% python3 -q
>>> import numpy as np
>>> import numpy.linalg as la
>>> np.set_printoptions(suppress=True, linewidth=140)
>>> W0 = np.load("out11.npy")
>>> W0
array([[ 0., -3.,  0.],
       [-3., -2., -3.],
       [ 0., -3.,  2.]])
>>> rng = np.random.default_rng(209889)
>>> lab = rng.permutation(3)
>>> out = W0[:, lab] * rng.choice([-1, 1], 3)
>>> out
array([[ 3., -0., -0.],
       [ 2.,  3.,  3.],
       [ 3., -0., -2.]])
>>> Uu, _, Vh = la.svd(W0.T @ out)
>>> np.round(Uu @ Vh, 3) + 0
array([[ 0., -1.,  0.],
       [-1.,  0.,  0.],
       [ 0.,  0., -1.]])
>>> out = la.invert(W0)
Traceback (most recent call last):
  File "<python-input-11>", line 1, in <module>
    out = la.invert(W0)
          ^^^^^^^^^
AttributeError: module 'numpy.linalg' has no attribute 'invert'
>>> out = la.inv(W0)
>>> np.round(la.det(W0) * la.det(out), 3)
np.float64(1.0)
>>> np.round(la.slogdet(W0)[0], 3)
np.float64(-1.0)
>>> out.round(3)
array([[ 0.722, -0.333, -0.5  ],
       [-0.333, -0.   , -0.   ],
       [-0.5  ,  0.   ,  0.5  ]])
>>> (np.abs(out) > 1e-9).astype(int)
array([[1, 1, 1],
       [1, 0, 0],
       [1, 0, 1]])
>>> round(la.cond(W0), 3)
np.float64(5.978)
>>> np.round(la.det(W0) * out, 3)
array([[-13.,   6.,   9.],
       [  6.,   0.,   0.],
       [  9.,  -0.,  -9.]])
>>> np.round(la.inv(out), 3) + 0
array([[ 0., -3.,  0.],
       [-3., -2., -3.],
       [ 0., -3.,  2.]])
>>> w, V = la.eig(out)
>>> np.round(out @ V[:, 0] - w[0] * V[:, 0], 3) + 0
array([0., 0., 0.])
>>> np.round(np.prod(w), 3)
np.float64(-0.056)
>>> np.round(np.sort(la.eigvals(out @ out)), 3)
array([0.039, 0.056, 1.398])
>>> w.round(3)
array([ 1.182, -0.198,  0.238])
>>> r0 = np.array([1, -3])
>>> np.array([np.convolve(row, r0, "same") for row in W0])
array([[ 0., -3.,  9.],
       [-3.,  7.,  3.],
       [ 0., -3., 11.]])
>>> np.correlate(W0[0], W0[2], "full")
array([ 0., -6.,  9.,  0.,  0.])
>>> out = np.array([[0.9], [0.0], [-1.9]])
>>> basis = np.array([[-0.2, -0.5, 0.3]])
>>> feats = out @ basis
>>> feats.round(3)
array([[-0.18, -0.45,  0.27],
       [ 0.  ,  0.  ,  0.  ],
       [ 0.38,  0.95, -0.57]])
>>> # rows and columns are dependent
>>> np.round(feats.sum(axis=1), 3)
array([-0.36,  0.  ,  0.76])
>>> np.round(feats.sum(axis=0), 3)
array([ 0.2,  0.5, -0.3])
>>> np.round(la.svd(feats, compute_uv=False), 3) + 0
array([1.296, 0.   , 0.   ])
>>> np.round(np.diff(feats, axis=0), 3)
array([[ 0.18,  0.45, -0.27],
       [ 0.38,  0.95, -0.57]])
>>> la.rank(feats)
Traceback (most recent call last):
  File "<python-input-37>", line 1, in <module>
    la.rank(feats)
    ^^^^^^^
AttributeError: module 'numpy.linalg' has no attribute 'rank'
>>> np.abs(feats).max()
np.float64(0.95)
>>> la.matrix_rank(feats)
np.int64(1)
>>> np.round(feats.mean(axis=0), 3)
array([ 0.067,  0.167, -0.1  ])
>>> np.count_nonzero(feats)
np.int64(6)
>>> feats.shape
(3, 3)
>>> w1 = np.array([[1, 0, 5, 2, 1], [3, 0, 3, 0, 3], [0, 3, 1, 1, 4]])
>>> b = np.array([1, 0, -1, 2, 2])
>>> H = np.maximum(feats @ w1 + b, 0)
>>> la.matrix_rank(H)
np.int64(3)
>>> basis = np.array([[1, 1, 0], [2, 3, 1], [1, 2, 0], [2, 0, 2], [2, 0, 1]])
>>> (H @ basis).round(6).argmax(axis=1)
array([0, 0, 0])
>>> np.round(H @ basis, 3)
array([[ 8.54,  2.43,  6.18],
       [ 9.  ,  1.  ,  6.  ],
       [17.69, 10.59,  7.33]])
>>> m1 = np.load("w.npy")
>>> m1
array([[ 0.555,  0.389,  0.329,  0.933],
       [ 0.389,  0.834,  0.109, -1.36 ],
       [ 0.329,  0.109, -1.54 , -0.556],
       [ 0.933, -1.36 , -0.556,  0.152]])
>>> # symmetric, so the eigenvalues are real
>>> lab = rng.permutation(4)
>>> out = m1[:, lab] * rng.choice([-1, 1], 4)
>>> out
array([[-0.933, -0.389, -0.329,  0.555],
       [ 1.36 , -0.834, -0.109,  0.389],
       [ 0.556, -0.109,  1.54 ,  0.329],
       [-0.152,  1.36 ,  0.556,  0.933]])
>>> Uu, _, Vh = la.svd(m1.T @ out)
>>> np.round(la.lstsq(m1, out)[0], 3) + 0
array([[ 0.,  0.,  0.,  1.],
       [ 0., -1.,  0.,  0.],
       [ 0.,  0., -1.,  0.],
       [-1.,  0.,  0.,  0.]])
>>> np.round(Uu @ Vh, 3) + 0
array([[ 0.,  0.,  0.,  1.],
       [ 0., -1.,  0.,  0.],
       [ 0.,  0., -1.,  0.],
       [-1.,  0.,  0.,  0.]])
